$ ipython --no-banner

In [1]: import numpy as np

In [2]: from numpy import linalg as LA

In [3]: np.set_printoptions(precision=2, suppress=True, linewidth=120)

In [4]: def rd(a):
   ...:     return np.round(a, 2) + 0
   ...: 

In [5]: m1 = np.load("m.npy")

In [6]: print(rd(m1))
[[-0.71 -0.71]
 [ 0.71 -0.71]]

In [7]: # keeps lengths

In [8]: x0 = np.array([1, 2])

In [9]: print(rd((m1 * x0).sum(axis=1)))
[-2.12 -0.71]

In [10]: print(LA.norm(m1 @ x0) <= LA.norm(m1, 2) * LA.norm(x0) + 1e-9)
True

In [11]: print(rd(m1 @ np.ones(2)))
[-1.41  0.  ]

In [12]: print(np.sign((m1 @ x0).round(6)))
[-1. -1.]

In [13]: print(rd(m1 @ (2 * x0)))
[-4.24 -1.41]

In [14]: Q, Rm = LA.qr(m1)

In [15]: print(abs(Rm[0, 0]), rd(LA.norm(m1[:, 0])))
1.0 1.0

In [16]: print(Q.shape, Rm.shape)
(2, 2) (2, 2)

In [17]: w1 = np.array([[1, 2, -2, -1], [0, -1, -1, 1]])

In [18]: coef = np.array([-1, 3, 0, -3])

In [19]: hid = np.maximum(m1 @ w1 + coef, 0)

In [20]: print((hid > 0).mean(axis=0))
[0.  1.  0.5 0. ]

In [21]: print(rd(hid))
[[0.   2.29 2.12 0.  ]
 [0.   5.12 0.   0.  ]]

In [22]: basis = np.array([[3, 0, 2], [3, 0, 3], [3, 0, 0], [1, 2, 0]])

In [23]: print(rd(hid @ basis))
[[13.24  0.    6.88]
 [15.36  0.   15.36]]

In [24]: print(w1 @ basis)
[[ 2 -2  8]
 [-5  2 -3]]

In [25]: print((hid @ basis).round(6).argmax(axis=1))
[0 0]

In [26]: x0 = np.array([-4, 3])

In [27]: print(rd(np.sort(np.abs(np.degrees(np.angle(LA.eigvals(m1)))))))
[135. 135.]

In [28]: print([p for p in range(1, 25) if np.allclose(LA.matrix_power(m1, p), np.eye(2))])
[8, 16, 24]

In [29]: print(rd(np.abs(LA.eigvals(m1))))
[1. 1.]

In [30]: F = np.load("layer4.npy")

In [31]: print(F)
[[  4.47  -0.43   2.45]
 [  4.32  -3.08   1.79]
 [ -1.25   4.47   1.85]
 [  4.03  -3.69  -1.01]
 [  2.55  -4.2   -0.09]
 [  2.86  -2.52   1.72]
 [  1.56   3.23  -4.61]
 [  8.51   0.47  -5.16]
 [ -7.83   3.92  -1.78]
 [  4.56  -4.18  -4.03]
 [ -5.72   4.01   0.  ]
 [ -1.39   0.43  -4.62]
 [  0.53  -1.42   3.81]
 [ -6.44   2.79   4.3 ]
 [ -0.77 -11.59  -7.73]
 [ -4.42  -3.13   0.49]
 [  1.07   3.05   1.54]
 [  7.89   1.35  -4.1 ]]

In [32]: x0 = np.array([0, -3, -1])

In [33]: target = F @ x0

In [34]: print(rd(LA.solve(F.T @ F, F.T @ target)))
[ 0. -3. -1.]

In [35]: rng = np.random.default_rng(419243)

In [36]: target = target + 0.02 * rng.normal(size=18)

In [37]: print(rd(target))
[ -1.16   7.45 -15.25  12.1   12.72   5.85  -5.08   3.74 -10.    16.58 -12.05   3.36   0.43 -12.68  42.52   8.89 -10.71
   0.06]

In [38]: coef, *_ = LA.lstsq(F, target)

In [39]: print(rd(F.T @ (target - F @ coef)))
[0. 0. 0.]

In [40]: print(rd(LA.norm(target - F @ coef)))
0.06

In [41]: print([round(float(LA.norm(LA.solve(F.T @ F + lam * np.eye(3), F.T @ target))), 2) for lam in (0, 1, 10, 100)])
[3.16, 3.15, 3.06, 2.39]
